% python3 -q
>>> import numpy as np
>>> np.set_printoptions(precision=1, suppress=True, linewidth=160)
>>> def rd(a):
...     return np.round(a, 1) + 0
... 
>>> mat = np.loadtxt("dump.csv", delimiter=",")
>>> print(mat)
[[11.  3.  6.  0.  0.]
 [ 3.  3.  2.  0.  0.]
 [ 6.  2.  6.  0.  0.]
 [ 0.  0.  0.  2.  0.]
 [ 0.  0.  0.  0.  2.]]
>>> vals, evecs = np.linalg.eig(mat)
>>> print(rd(np.sort(np.linalg.eigvals(mat.T))))
[ 2.  2.  2.  2. 16.]
>>> print(np.prod(vals))
256.0
>>> print(mat @ evecs[:, 0] - vals[0] * evecs[:, 0])
[0. 0. 0. 0. 0.]
>>> print(vals)
[16.  2.  2.  2.  2.]
>>> O = mat.astype(float).copy()
>>> for j in range(5):
...     O[:, j] -= O[:, :j] @ (O[:, :j].T @ O[:, j])
...     O[:, j] /= np.linalg.norm(O[:, j])
... 
>>> print(rd(O.T @ mat))
[[12.9  4.2  8.4  0.   0. ]
 [ 0.   2.1  0.4  0.   0. ]
 [ 0.   0.   2.4  0.   0. ]
 [ 0.   0.   0.   2.   0. ]
 [ 0.   0.   0.   0.   2. ]]
>>> print(rd(O))
[[ 0.9 -0.3 -0.4  0.   0. ]
 [ 0.2  1.  -0.1  0.   0. ]
 [ 0.5  0.   0.9  0.   0. ]
 [ 0.   0.   0.   1.   0. ]
 [ 0.   0.   0.   0.   1. ]]
>>> x = np.ones(5)
>>> for _ in range(6):
...     x = mat @ x
...     x /= np.linalg.norm(x)
...     print(round(x @ mat @ x, 1))
... 
15.8
16.0
16.0
16.0
16.0
16.0
>>> print(rd(np.linalg.eigvalsh(mat)[-1]))
16.0
>>> feats = np.array([[3, 1, -2, -3, 2, 2, -2],
...     [-2, 3, 1, -2, -3, 2, 2],
...     [2, -2, 3, 1, -2, -3, 2],
...     [2, 2, -2, 3, 1, -2, -3],
...     [-3, 2, 2, -2, 3, 1, -2],
...     [-2, -3, 2, 2, -2, 3, 1],
...     [1, -2, -3, 2, 2, -2, 3]])
>>> O, Rm = np.linalg.qr(feats)
>>> print(np.allclose(Rm.T @ Rm, feats.T @ feats))
True
>>> print(rd(np.abs(np.diag(Rm))))
[5.9 5.9 4.8 4.8 4.8 3.7 2.4]
>>> print(feats.sum(axis=1))
[1 1 1 1 1 1 1]
>>> print(feats.sum(axis=0))
[1 1 1 1 1 1 1]
>>> print(rd(np.linalg.norm(feats)))
15.7
>>> print(np.diff(feats, axis=0))
[[-5  2  3  1 -5  0  4]
 [ 4 -5  2  3  1 -5  0]
 [ 0  4 -5  2  3  1 -5]
 [-5  0  4 -5  2  3  1]
 [ 1 -5  0  4 -5  2  3]
 [ 3  1 -5  0  4 -5  2]]
>>> feats[:, 7]
Traceback (most recent call last):
  File "<python-input-25>", line 1, in <module>
    feats[:, 7]
    ~~~~~^^^^^^
IndexError: index 7 is out of bounds for axis 1 with size 7
>>> feats[7]
Traceback (most recent call last):
  File "<python-input-26>", line 1, in <module>
    feats[7]
    ~~~~~^^^
IndexError: index 7 is out of bounds for axis 0 with size 7
>>> print(rd(np.linalg.svd(feats, compute_uv=False)))
[9.  9.  5.  5.  4.1 4.1 1. ]
>>> print(np.linalg.matrix_rank(feats))
7
>>> f = np.array([0, -1, 0])
>>> print(np.array([np.convolve(row, f, "same") for row in mat]))
[[-11.  -3.  -6.   0.   0.]
 [ -3.  -3.  -2.   0.   0.]
 [ -6.  -2.  -6.   0.   0.]
 [  0.   0.   0.  -2.   0.]
 [  0.   0.   0.   0.  -2.]]
>>> print(np.convolve(mat[4], f))
[ 0.  0.  0.  0.  0. -2.  0.]
>>> print(np.polyval(f, mat[4]))
[ 0.  0.  0.  0. -2.]
>>> T = np.stack([mat, -3 * mat, mat[::-1]])
>>> print(rd(np.linalg.norm(T, axis=(1, 2))))
[16.5 49.5 16.5]
>>> print(np.linalg.matrix_rank(T.reshape(3, -1)))
2
>>> print(T.shape)
(3, 5, 5)
>>> print(rd(np.linalg.det(T)))
[   256. -62208.    256.]
>>> print(T.sum(axis=0))
[[-22.  -6. -12.   0.   2.]
 [ -6.  -6.  -4.   2.   0.]
 [ -6.  -2.  -6.   0.   0.]
 [  3.   3.   2.  -4.   0.]
 [ 11.   3.   6.   0.  -4.]]
>>> f = np.array([4, 9, 2, 4, -5, -9, -7])
>>> B = feats + np.outer(f, np.eye(7)[5])
>>> print(np.linalg.matrix_rank(np.linalg.inv(B) - np.linalg.inv(feats), tol=1e-8))
1
>>> W0 = np.loadtxt("w.csv", delimiter=",")
>>> print(W0)
[[9. 0. 0. 0. 0.]
 [0. 5. 0. 0. 0.]
 [0. 0. 1. 0. 0.]
 [0. 0. 0. 2. 0.]
 [0. 0. 0. 0. 3.]]
>>> vals, evecs = np.linalg.eigh(W0)
>>> print(evecs.T @ evecs)
[[1. 0. 0. 0. 0.]
 [0. 1. 0. 0. 0.]
 [0. 0. 1. 0. 0.]
 [0. 0. 0. 1. 0.]
 [0. 0. 0. 0. 1.]]
>>> print(evecs @ np.diag(vals) @ evecs.T)
[[9. 0. 0. 0. 0.]
 [0. 5. 0. 0. 0.]
 [0. 0. 1. 0. 0.]
 [0. 0. 0. 2. 0.]
 [0. 0. 0. 0. 3.]]
>>> print((vals > 1e-8).sum(), (vals < -1e-8).sum())
5 0
>>> print(np.abs(evecs[:, -1]).round(6).argmax())
0
>>> print(np.abs(evecs[:, -1]))
[1. 0. 0. 0. 0.]
>>> print(rd(np.linalg.eigvalsh(W0 + -2 * np.eye(5))))
[-1.  0.  1.  3.  7.]
>>> print(vals.sum(), np.trace(W0))
20.0 20.0
>>> print(rd(np.linalg.svd(W0, compute_uv=False)))
[9. 5. 3. 2. 1.]
